In [1]: import numpy as np

In [2]: from numpy import linalg as LA

In [3]: np.set_printoptions(precision=1, suppress=True, linewidth=140, sign=" ")

In [4]: rd = lambda a: np.round(a, 1) + 0

In [5]: feats = np.loadtxt("sample7.csv", delimiter=",")

In [6]: rd(feats)
Out[6]: 
array([[ 0.2, -0.1,  0. ,  0.4],
       [-0.1,  0.1,  0. , -0.2],
       [ 0. ,  0. ,  0. ,  0. ],
       [ 0.4, -0.2,  0. ,  0.7]])

In [7]: vec = np.array([0, 8, -2, -3])

In [8]: print(rd(LA.eigvalsh(2 * feats - np.eye(4))))
[-1. -1. -1.  1.]

In [9]: print(np.trace(feats))
1.0

In [10]: rd((vec - feats @ vec) @ (feats @ vec))
Out[10]: np.float64(0.0)

In [11]: rd(feats @ vec)
Out[11]: array([-2.2,  1.4,  0. , -4.1])

In [12]: rd(feats @ feats @ vec)
Out[12]: array([-2.2,  1.4,  0. , -4.1])

In [13]: rd(feats @ LA.pinv(feats) @ feats)
Out[13]: 
array([[ 0.2, -0.1,  0. ,  0.4],
       [-0.1,  0.1,  0. , -0.2],
       [ 0. ,  0. ,  0. ,  0. ],
       [ 0.4, -0.2,  0. ,  0.7]])

In [14]: np.allclose(feats[:-1].T @ LA.lstsq(feats[:-1].T, feats[-1])[0], feats[-1])
Out[14]: True

In [15]: left, sv, VT = LA.svd(feats)

In [16]: np.argmax(sv[:-1] / (sv[1:] + 1e-6)) + 1
Out[16]: np.int64(1)

In [17]: other = left[:, :1] @ np.diag(sv[:1]) @ VT[:1]

In [18]: LA.matrix_rank(other)
Out[18]: np.int64(1)

In [19]: Z = np.array([[1, -1, -1], [2, -2, 2], [2, -3, -2]])

In [20]: K = np.repeat(Z, 22 // 3, axis=0)

In [21]: rng = np.random.default_rng(8772)

In [22]: K = K + 0.3 * rng.normal(size=K.shape)

In [23]: rd(K)
Out[23]: 
array([[ 0.9, -0.7, -1. ],
       [ 0.7, -1. , -0.5],
       [ 0.9, -1.1, -1.4],
       [ 1.2, -1. , -1.1],
       [ 1. , -1.2, -1.2],
       [ 1.2, -1.1, -0.8],
       [ 1.1, -0.6, -0.6],
       [ 2. , -2.4,  2. ],
       [ 2.5, -2.3,  1.5],
       [ 2.4, -1.8,  1.8],
       [ 2.1, -2.4,  2.2],
       [ 2. , -2.1,  2.1],
       [ 2.2, -2.4,  2.1],
       [ 1.8, -2.3,  1.7],
       [ 1.8, -2.5, -1.7],
       [ 1.9, -2.8, -1.6],
       [ 1.9, -3.1, -2.2],
       [ 2. , -3. , -2.1],
       [ 2.2, -2.8, -1.7],
       [ 1.8, -3.3, -2.1],
       [ 2.5, -2.8, -2.7]])

In [24]: Z = K[[10, 5]].astype(float)

In [25]: for _ in range(7):
    ...:     labels = LA.norm(K[:, None] - Z, axis=-1).argmin(axis=1)
    ...:     Z = np.array([K[labels == j].mean(axis=0) for j in range(2)])
    ...: 

In [26]: labels
Out[26]: array([ 1,  1,  1,  1,  1,  1,  1,  0,  0,  0,  0,  0,  0,  0,  1,  1,  1,  1,  1,  1,  1])

In [27]: np.bincount(labels)
Out[27]: array([  7,  14])

In [28]: print(rd(Z))
[[ 2.1 -2.3  1.9]
 [ 1.5 -1.9 -1.5]]

In [29]: rd(Z[1] - Z[0])
Out[29]: array([-0.6,  0.3, -3.4])
